$ python -q
>>> import numpy as np
>>> from numpy import linalg as LA
>>> np.set_printoptions(suppress=True, linewidth=160)
>>> def rd(a):
...     return np.round(a, 1) + 0
... 
>>> W0 = np.loadtxt("dump.csv", delimiter=",")
>>> print(W0)
[[-0.6 -0.3 -0.1 -0.9]
 [ 0.2 -1.1  0.1 -0.6]
 [-1.2 -0.7 -0.3  1.6]
 [ 0.9 -0.4 -1.   0.4]
 [-0.5 -0.3 -0.8 -0.5]
 [ 0.6  1.6  1.  -0.2]
 [-1.  -0.2 -1.6  0.7]
 [-1.  -0.1 -0.6 -0.6]
 [ 0.  -0.9  0.  -0.6]
 [ 0.8  1.1 -2.3 -0.4]
 [ 0.4 -0.5  1.   0.6]
 [ 0.1  0.  -2.1 -0.8]
 [ 0.7  0.4 -0.8  0.5]]
>>> cen = (W0 - W0.mean(axis=0)) / W0.std(axis=0)
>>> print(rd(cen.std(axis=0)))
[1. 1. 1. 1.]
>>> coef = LA.lstsq(np.delete(cen, 1, axis=1), cen[:, 1])[0]
>>> print(rd(1 - np.var(cen[:, 1] - np.delete(cen, 1, axis=1) @ coef)))
0.2
>>> w1 = np.array([[3, 1, -2, 1, 2, -3],
...     [3, 1, -2, -3, 3, -1],
...     [-3, -2, -1, 3, 3, 0],
...     [-3, -3, 3, 0, -1, 3]])
>>> coef = np.array([-2, 1, 2, -3, 1, -3])
>>> H = np.maximum(W0 @ w1 + coef, 0)
>>> print((H > 0).astype(int))
[[0 1 1 0 0 0]
 [0 1 1 1 0 0]
 [0 0 1 0 0 1]
 [1 1 1 0 0 0]
 [0 1 1 0 0 0]
 [1 1 0 0 1 0]
 [0 1 1 0 0 1]
 [0 1 1 0 0 0]
 [0 1 1 0 0 0]
 [1 1 0 0 0 0]
 [0 0 1 1 1 0]
 [1 1 1 0 0 0]
 [1 1 1 0 1 0]]
>>> C = np.array([[0, 1], [-3, -3], [-1, -3], [0, 1], [1, -3], [3, 2]])
>>> print(w1 @ C)
[[-8 -5]
 [-1 -8]
 [10  0]
 [14  6]]
>>> other = W0 / np.sqrt((W0 ** 2).mean(axis=1, keepdims=True))
>>> print(rd(W0 - W0.mean(axis=1, keepdims=True)))
[[-0.1  0.2  0.4 -0.4]
 [ 0.6 -0.8  0.5 -0.2]
 [-1.  -0.6 -0.2  1.8]
 [ 0.9 -0.4 -1.   0.4]
 [ 0.   0.2 -0.3  0. ]
 [-0.2  0.8  0.2 -1. ]
 [-0.5  0.3 -1.1  1.2]
 [-0.4  0.5  0.   0. ]
 [ 0.4 -0.5  0.4 -0.2]
 [ 1.   1.3 -2.1 -0.2]
 [ 0.  -0.9  0.6  0.2]
 [ 0.8  0.7 -1.4 -0.1]
 [ 0.5  0.2 -1.   0.3]]
>>> print(rd(other[3]))
[ 1.2 -0.5 -1.4  0.5]
>>> print(LA.matrix_rank(other) == LA.matrix_rank(W0))
True
>>> print(rd(LA.norm(other, axis=1)))
[2. 2. 2. 2. 2. 2. 2. 2. 2. 2. 2. 2. 2.]
>>> J = np.loadtxt("w.csv", delimiter=",")
>>> print(J)
[[  0.5  -0.8  -1.2  -0.8   1.2   0.5  -1.3  -1.5  -8.   -1.1   0.1  -1.1  -0.1   0.8]
 [ -1.1   1.5   0.7  -0.5  -1.3   0.1   1.    1.8 -14.    0.4   0.5  -0.1  -0.3   0.7]
 [ -0.8   0.1   2.4   1.8   1.4  -1.2  -0.1   0.3  -4.    0.8   1.9   0.2   0.3  -0.8]
 [  0.1   0.9   1.8  -2.6  -0.3  -0.1  -1.4   0.6  42.   -3.2   0.3  -0.6   0.9  -0.3]
 [  0.2  -1.4  -0.4  -0.7   0.4  -0.9   0.1   0.    0.   -0.4  -0.2   0.6  -1.4   0.1]
 [ -0.8   1.8  -1.6   0.9  -1.4   0.1   1.2   0.4 -16.   -0.3   0.4   1.3  -1.1  -1.6]
 [ -0.7   0.6  -0.6  -1.4  -1.3  -0.6   0.1   1.   14.    1.8  -1.1  -0.1  -1.5  -0.1]
 [  0.1  -0.2   0.9  -1.5   1.2   0.5  -0.2  -0.3 -18.    0.    1.4   0.    0.1  -0.4]
 [  1.3  -0.2   1.    0.7   2.4   0.5   1.    1.2 -26.   -0.4  -0.3  -0.6  -0.5   0.6]
 [ -1.1   0.4  -0.1  -0.7   1.3  -0.4   0.4  -0.9  -6.    0.2   0.4  -1.8   0.3  -1.4]
 [  1.4  -0.5   0.8   0.6  -0.3  -1.5  -1.    0.8 -36.   -1.    1.2   0.8   0.6  -1.5]
 [  0.   -0.3  -2.2  -0.6   0.5  -0.3  -0.3  -2.3 -14.    0.4  -0.7   0.7   0.4  -0.5]]
>>> w1 = np.array([[2, 0, -1, -3, -3],
...     [1, -2, -3, 3, 2],
...     [-2, 2, 0, -1, -1],
...     [-2, -3, -3, 1, -1],
...     [0, -2, -1, 1, 3],
...     [-3, -3, 3, -3, -3],
...     [-1, 3, -3, 1, 2],
...     [0, -1, 1, -1, 0],
...     [1, -3, -3, -2, 3],
...     [2, -3, 3, 3, -2],
...     [-1, 1, -2, 2, -2],
...     [-1, 3, 2, 2, -2],
...     [2, -2, 0, -1, 1],
...     [-2, -1, -3, -3, -3]])
>>> coef = np.array([2, -1, 1, 3, 1])
>>> H = np.maximum(J @ w1 + coef, 0)
>>> print((H > 0).astype(int))
[[0 1 1 1 0]
 [0 1 1 1 0]
 [0 1 1 1 0]
 [1 0 0 0 1]
 [1 1 1 1 1]
 [0 1 1 1 0]
 [1 0 0 0 1]
 [0 1 1 1 0]
 [0 1 1 1 0]
 [1 1 1 1 1]
 [0 1 1 1 0]
 [0 1 1 1 0]]
>>> C = np.array([[1, 2], [2, 2], [0, 3], [1, 1], [3, 0]])
>>> print((H @ C).round(6).argmax(axis=1))
[1 1 1 0 1 1 0 1 1 1 1 1]
